% python3 -q
>>> import numpy as np
>>> np.set_printoptions(suppress=True, linewidth=140)
>>> M = np.load("layer10.npy")
>>> M
array([[ 6, -5,  2,  5, -3,  3],
       [-5,  5,  0, -6,  2, -5],
       [ 2,  0,  9, -4, -8, -4],
       [ 5, -6, -4,  9,  1,  8],
       [-3,  2, -8,  1,  9,  0],
       [ 3, -5, -4,  8,  0,  9]])
>>> # symmetric
>>> U, sv, VT = np.linalg.svd(M)
>>> vecs = VT[:(sv > 1e-8).sum()]
>>> rng = np.random.default_rng(38)
>>> x = M[4] + 5 * M[5] + rng.integers(2) * np.eye(6)[3]
>>> x
array([ 12., -23., -28.,  41.,   9.,  45.])
>>> print(np.allclose(vecs.T @ vecs @ x, x))
True
>>> np.linalg.matrix_rank(np.vstack([M, x]))
np.int64(3)
>>> rank = np.linalg.matrix_rank(M)
>>> rank
np.int64(3)
>>> null = np.linalg.svd(M)[2][rank:].T
>>> [int(np.linalg.matrix_rank(M[:i])) for i in range(1, len(M) + 1)]
[1, 2, 3, 3, 3, 3]
>>> [int(np.linalg.matrix_rank(M[:, :j + 1])) for j in range(6)]
[1, 2, 3, 3, 3, 3]
>>> idx = rng.permutation(6)
>>> idx
array([5, 0, 2, 3, 4, 1])
>>> out = M[idx][:, idx]
>>> np.allclose(out, M)
False
>>> np.round(np.sort(np.abs(np.linalg.eigvals(out))), 2) + 0
array([ 0.  ,  0.  ,  0.  ,  3.41, 18.67, 24.91])
>>> out
array([[ 9,  3, -4,  8,  0, -5],
       [ 3,  6,  2,  5, -3, -5],
       [-4,  2,  9, -4, -8,  0],
       [ 8,  5, -4,  9,  1, -6],
       [ 0, -3, -8,  1,  9,  2],
       [-5, -5,  0, -6,  2,  5]])
>>> arr = np.load("case4.npy")
>>> arr.round(2)
array([[ 0.65, -0.35, -0.25, -0.05, -0.35, -0.15, -0.35, -0.35,  0.05],
       [-0.35,  0.65, -0.25, -0.05, -0.35, -0.15, -0.35, -0.35,  0.05],
       [-0.25, -0.25,  0.82, -0.04, -0.25, -0.11, -0.25, -0.25,  0.04],
       [-0.05, -0.05, -0.04,  0.99, -0.05, -0.02, -0.05, -0.05,  0.01],
       [-0.35, -0.35, -0.25, -0.05,  0.65, -0.15, -0.35, -0.35,  0.05],
       [-0.15, -0.15, -0.11, -0.02, -0.15,  0.94, -0.15, -0.15,  0.02],
       [-0.35, -0.35, -0.25, -0.05, -0.35, -0.15,  0.65, -0.35,  0.05],
       [-0.35, -0.35, -0.25, -0.05, -0.35, -0.15, -0.35,  0.65,  0.05],
       [ 0.05,  0.05,  0.04,  0.01,  0.05,  0.02,  0.05,  0.05,  0.99]])
>>> # keeps lengths
>>> U, sv, VT = np.linalg.svd(arr, full_matrices=False)
>>> sv.round(2)
array([1., 1., 1., 1., 1., 1., 1., 1., 1.])
>>> print(np.round(sv / sv[0], 2))
[1. 1. 1. 1. 1. 1. 1. 1. 1.]
>>> U.shape, sv.shape, VT.shape
((9, 9), (9,), (9, 9))
>>> np.round(U.T @ arr @ VT.T, 2) + 0
array([[1., 0., 0., 0., 0., 0., 0., 0., 0.],
       [0., 1., 0., 0., 0., 0., 0., 0., 0.],
       [0., 0., 1., 0., 0., 0., 0., 0., 0.],
       [0., 0., 0., 1., 0., 0., 0., 0., 0.],
       [0., 0., 0., 0., 1., 0., 0., 0., 0.],
       [0., 0., 0., 0., 0., 1., 0., 0., 0.],
       [0., 0., 0., 0., 0., 0., 1., 0., 0.],
       [0., 0., 0., 0., 0., 0., 0., 1., 0.],
       [0., 0., 0., 0., 0., 0., 0., 0., 1.]])
